$ python3 -q
>>> import numpy as np
>>> from numpy import linalg as LA
>>> np.set_printoptions(suppress=True, linewidth=140)
>>> E = np.load("x.npy")
>>> print(E)
[[ 1  1  1  1  1  1]
 [-2 -2 -2 -2 -2 -2]
 [-1 -1 -1 -1 -1 -1]
 [ 1  1  1  1  1  1]
 [-2 -2 -2 -2 -2 -2]
 [-1 -1 -1 -1 -1 -1]]
>>> M2 = E / np.sqrt((E ** 2).mean(axis=1, keepdims=True))
>>> print(np.round(LA.norm(M2, axis=1), 2))
[2.45 2.45 2.45 2.45 2.45 2.45]
>>> M = np.loadtxt("mat.csv", delimiter=",")
>>> print(M)
[[ 0.  0. -6.]
 [ 0.  0. -6.]
 [-6. -6.  0.]]
>>> # symmetric
>>> print(np.allclose(M[:-1].T @ LA.lstsq(M[:-1].T, M[-1])[0], M[-1]))
False
>>> rk = LA.matrix_rank(E)
>>> print(rk)
1
>>> ns = LA.svd(E)[2][rk:].T
>>> print([int(LA.matrix_rank(np.delete(E, i, axis=0))) for i in range(6)])
[1, 1, 1, 1, 1, 1]
>>> print([int(LA.matrix_rank(E[:i])) for i in range(1, len(E) + 1)])
[1, 1, 1, 1, 1, 1]
>>> print([int(LA.matrix_rank(E[:, :j + 1])) for j in range(6)])
[1, 1, 1, 1, 1, 1]
>>> print(LA.matrix_rank(E.T @ E), LA.matrix_rank(E @ E.T))
1 1
>>> blk = np.stack([E, 2 * E, E[::-1]])
>>> print(np.round(LA.norm(blk, axis=(1, 2)), 2))
[ 8.49 16.97  8.49]
>>> print((blk @ E.T).shape)
(3, 6, 6)
>>> print(blk.shape)
(3, 6, 6)
>>> print(round(float(LA.eigvalsh(M).min()), 2))
-8.49
>>> cent = np.sign(np.array([[1, 0, 2, 2], [-3, -1, 1, -3], [-3, -2, 1, 0], [1, -3, 3, 1]]))
>>> M2 = (np.tril(cent, -1) + np.eye(4)) @ (np.triu(cent, 1) + np.eye(4))
>>> evals = np.array([3, 1, 3, 0])
>>> A = np.rint(M2 * evals @ LA.inv(M2)) + 0
>>> print(A)
[[ 9.  0.  3. -3.]
 [-6.  3. -2.  4.]
 [-6.  0. -1.  2.]
 [12.  0.  5. -4.]]
>>> # rows and columns are dependent
>>> rng = np.random.default_rng(1424)
>>> lab = rng.permutation(4)
>>> print(lab)
[2 0 1 3]
>>> M2 = A[lab][:, lab]
>>> print(round(LA.det(M2), 2), np.round(LA.det(A[lab]), 2))
-0.0 0.0
>>> x = np.array([-2, 2, 0, 2])
>>> print(LA.norm(A @ x) <= LA.norm(A, 2) * LA.norm(x) + 1e-9)
True
>>> print(np.einsum("ij,j->i", A, x))
[-24.  26.  16. -32.]
>>> print(A @ (2 * x))
[-48.  52.  32. -64.]
>>> print(A @ np.eye(4)[1])
[0. 3. 0. 0.]
>>> print((A * x).sum(axis=1))
[-24.  26.  16. -32.]
>>> print(A @ np.ones(4))
[ 9. -1. -5. 13.]
>>> U, sigma, Vh = LA.svd(A, full_matrices=False)
>>> print(np.abs(U[:, 0]).round(6).argmax())
3
>>> print(np.round(U.T @ A @ Vh.T, 2) + 0)
[[19.43  0.    0.    0.  ]
 [ 0.    3.3   0.    0.  ]
 [ 0.    0.    1.29  0.  ]
 [ 0.    0.    0.    0.  ]]
>>> print(U.shape, sigma.shape, Vh.shape)
(4, 4) (4,) (4, 4)
>>> print(np.round(Vh @ Vh.T, 2) + 0)
[[1. 0. 0. 0.]
 [0. 1. 0. 0.]
 [0. 0. 1. 0.]
 [0. 0. 0. 1.]]
>>> rk = LA.matrix_rank(A)
>>> print(rk)
3
>>> ns = LA.svd(A)[2][rk:].T
>>> print([int(LA.matrix_rank(A[:i])) for i in range(1, len(A) + 1)])
[1, 2, 3, 3]
>>> print([int(LA.matrix_rank(np.delete(A, i, axis=0))) for i in range(4)])
[3, 2, 3, 3]
>>> print(ns.shape)
(4, 1)
>>> print(np.round(A @ ns, 2) + 0)
[[0.]
 [0.]
 [0.]
 [0.]]
>>> print(np.round(ns @ ns.T, 2) + 0)
[[ 0.07 -0.14  0.    0.21]
 [-0.14  0.29  0.   -0.43]
 [ 0.    0.    0.    0.  ]
 [ 0.21 -0.43  0.    0.64]]
>>> print(np.round(ns[:, 0] / ns[np.abs(ns[:, 0]).round(6).argmax(), 0], 2) + 0)
[ 0.33 -0.67  0.    1.  ]
>>> print(np.allclose(A @ ns, 0))
True
>>> W0 = np.load("a.npy")
>>> print(W0.round(2) + 0)
[[-21.65   0.27 -20.12  -6.9    1.79  -8.97  -3.45]
 [-17.25   0.7  -16.57  -4.92   1.38  -7.09  -2.46]
 [ -7.05   1.18  -7.88  -0.86   0.34  -3.06  -0.43]
 [ -6.26   1.16  -7.17  -0.61   0.25  -2.78  -0.31]
 [ -4.32   1.03  -5.32  -0.07   0.04  -2.11  -0.04]
 [ -4.31   1.03  -5.31  -0.07   0.04  -2.11  -0.04]
 [ -1.33   0.45  -2.02   0.28  -0.25  -1.09   0.14]
 [ -1.1    0.36  -1.71   0.25  -0.25  -0.99   0.12]
 [ -0.69   0.2   -1.12   0.16  -0.23  -0.76   0.08]
 [ -0.19   0.02  -0.29   0.02  -0.09  -0.26   0.01]
 [  0.01   0.     0.01   0.     0.     0.01   0.  ]
 [  0.18   0.02   0.26   0.02   0.09   0.28   0.01]
 [  0.26   0.03   0.37   0.03   0.14   0.41   0.02]
 [  0.4    0.07   0.53   0.07   0.21   0.63   0.04]
 [  0.78   0.21   0.96   0.24   0.39   1.24   0.12]
 [  0.88   0.26   1.07   0.29   0.44   1.4    0.15]
 [  1.     0.31   1.19   0.36   0.5    1.58   0.18]
 [  1.83   0.73   1.92   0.89   0.82   2.78   0.44]
 [  2.5    1.09   2.46   1.36   1.06   3.7    0.68]
 [  3.38   1.57   3.13   2.     1.33   4.84   1.  ]
 [  3.69   1.75   3.36   2.24   1.42   5.24   1.12]
 [  8.44   4.3    6.67   5.89   2.53  10.74   2.94]
 [ 12.77   6.55   9.54   9.24   3.32  15.34   4.62]
 [ 18.9    9.64  13.54  13.97   4.29  21.51   6.98]
 [ 19.16   9.77  13.72  14.17   4.32  21.77   7.09]
 [ 23.29  11.8   16.39  17.34   4.9   25.78   8.67]]
>>> # rank 3
>>> U, sigma, Vh = LA.svd(W0)
>>> V = Vh[:(sigma > 1e-8).sum()]
>>> x = W0[18] + -3 * W0[14] + rng.integers(2) * np.eye(7)[6]
>>> print(x.round(2) + 0)
[ 0.16  0.46 -0.42  0.65 -0.12  0.    0.32]
>>> print(np.round(V.T @ V, 2) + 0)
[[ 0.54  0.    0.37  0.26 -0.17 -0.01  0.13]
 [ 0.    0.29 -0.23  0.3   0.06  0.2   0.15]
 [ 0.37 -0.23  0.6  -0.15  0.    0.15 -0.08]
 [ 0.26  0.3  -0.15  0.48 -0.11  0.02  0.24]
 [-0.17  0.06  0.   -0.11  0.24  0.36 -0.06]
 [-0.01  0.2   0.15  0.02  0.36  0.73  0.01]
 [ 0.13  0.15 -0.08  0.24 -0.06  0.01  0.12]]
>>> print(np.round(np.diag(V.T @ V), 2))
[0.54 0.29 0.6  0.48 0.24 0.73 0.12]
>>> print(LA.matrix_rank(np.vstack([W0, x])))
3
